>>> import numpy as np
>>> np.set_printoptions(precision=3, suppress=True, linewidth=140, sign=" ")
>>> data = np.load("mat.npy")
>>> data
array([[ 24.628, -27.791,  -3.099,  27.221,  -5.536],
       [ 12.496, -14.091,   1.927,  12.391,  -4.161],
       [  7.987,  -9.149,   2.876,   7.187,  -3.417],
       [  7.096,  -8.182,   2.96 ,   6.195,  -3.239],
       [  4.322,  -5.197,   2.887,   3.238,  -2.572],
       [  3.904,  -4.748,   2.816,   2.816,  -2.449],
       [  0.492,  -0.892,   0.922,  -0.007,  -0.774],
       [  0.166,  -0.378,   0.397,  -0.072,  -0.359],
       [ -0.032,   0.107,  -0.104,   0.04 ,   0.108],
       [ -0.081,   0.359,  -0.317,   0.162,   0.368],
       [ -0.095,   0.535,  -0.431,   0.266,   0.55 ],
       [ -0.091,   0.794,  -0.532,   0.428,   0.808],
       [  0.031,   1.905,  -0.204,   0.978,   1.688],
       [  0.084,   2.629,   0.39 ,   1.14 ,   2.095],
       [  0.095,   3.008,   0.758,   1.175,   2.275],
       [ -0.574,   8.566,   7.459,  -0.125,   3.854],
       [ -0.796,   9.577,   8.758,  -0.55 ,   4.044],
       [ -0.854,   9.829,   9.083,  -0.661,   4.089],
       [ -2.642,  16.271,  17.429,  -3.98 ,   5.019],
       [ -3.972,  20.328,  22.685,  -6.387,   5.47 ]])
>>> # null space of dimension 2
>>> cent = data[[16, 5]].astype(float)
>>> for _ in range(7):
...     idx = np.linalg.norm(data[:, None] - cent, axis=-1).argmin(axis=1)
...     cent = np.array([data[idx == j].mean(axis=0) for j in range(2)])
... 
>>> idx
array([ 1,  1,  1,  1,  1,  1,  1,  1,  1,  1,  1,  1,  1,  1,  1,  0,  0,  0,  0,  0])
>>> np.bincount(idx)
array([  5,  15])
>>> cent
array([[-1.768, 12.914, 13.083, -2.341,  4.495],
       [ 4.067, -4.073,  0.75 ,  4.211, -0.974]])
>>> rank = np.linalg.matrix_rank(data)
>>> rank
np.int64(3)
>>> null = np.linalg.svd(data)[2][rank:].T
>>> np.allclose(data @ null, 0)
True
>>> [int(np.linalg.matrix_rank(np.delete(data, i, axis=0))) for i in range(20)]
[3, 3, 3, 3, 3, 3, 3, 3, 3, 3, 3, 3, 3, 3, 3, 3, 3, 3, 3, 3]
>>> null.shape
(5, 2)
>>> [int(np.linalg.matrix_rank(data[:, :j + 1])) for j in range(5)]
[1, 2, 3, 3, 3]
>>> Xc = data - data.mean(axis=0)
>>> evecs = np.linalg.svd(Xc)[2][:3]
>>> B = Xc - Xc @ evecs.T @ evecs
>>> np.linalg.norm(B, axis=1).round(6).argmax()
np.int64(0)
>>> round(np.linalg.norm(B) / np.linalg.norm(Xc), 3)
np.float64(0.0)
>>> np.round(B.std(axis=0), 3) + 0
array([ 0.,  0.,  0.,  0.,  0.])
>>> idx = data[:, 0] > np.median(data[:, 0])
>>> f = data[idx].mean(axis=0) - data[~idx].mean(axis=0)
>>> idx.astype(int)
array([ 1,  1,  1,  1,  1,  1,  1,  1,  0,  0,  0,  0,  0,  1,  1,  0,  0,  0,  0,  0])
>>> ((data - data.mean(axis=0)) @ f > 0).astype(int)
array([ 1,  1,  1,  1,  1,  1,  1,  0,  0,  0,  0,  0,  0,  0,  0,  0,  0,  0,  0,  0])
>>> (((data - data.mean(axis=0)) @ f > 0) == idx).mean()
np.float64(0.85)
>>> np.argsort(-np.abs(f).round(6), kind="stable")
array([ 1,  3,  0,  2,  4])
>>> Xc = data - data.mean(axis=0)
>>> U, s, vt = np.linalg.svd(Xc, full_matrices=False)
>>> np.round(Xc.mean(axis=0), 3) + 0
array([ 0.,  0.,  0.,  0.,  0.])
>>> np.round(s ** 2 / (s ** 2).sum(), 3) + 0
array([ 0.868,  0.115,  0.017,  0.   ,  0.   ])
>>> (np.sign(U[:, 0]) == np.sign(U[0, 0])).astype(int)
array([ 1,  1,  1,  1,  1,  1,  0,  0,  0,  0,  0,  0,  0,  0,  0,  0,  0,  0,  0,  0])
>>> np.abs(vt[0]).argmax()
np.int64(1)
>>> np.abs(U[:, 0]).argmax()
np.int64(0)
>>> np.searchsorted(np.cumsum(s ** 2) / (s ** 2).sum(), 0.9) + 1
np.int64(2)
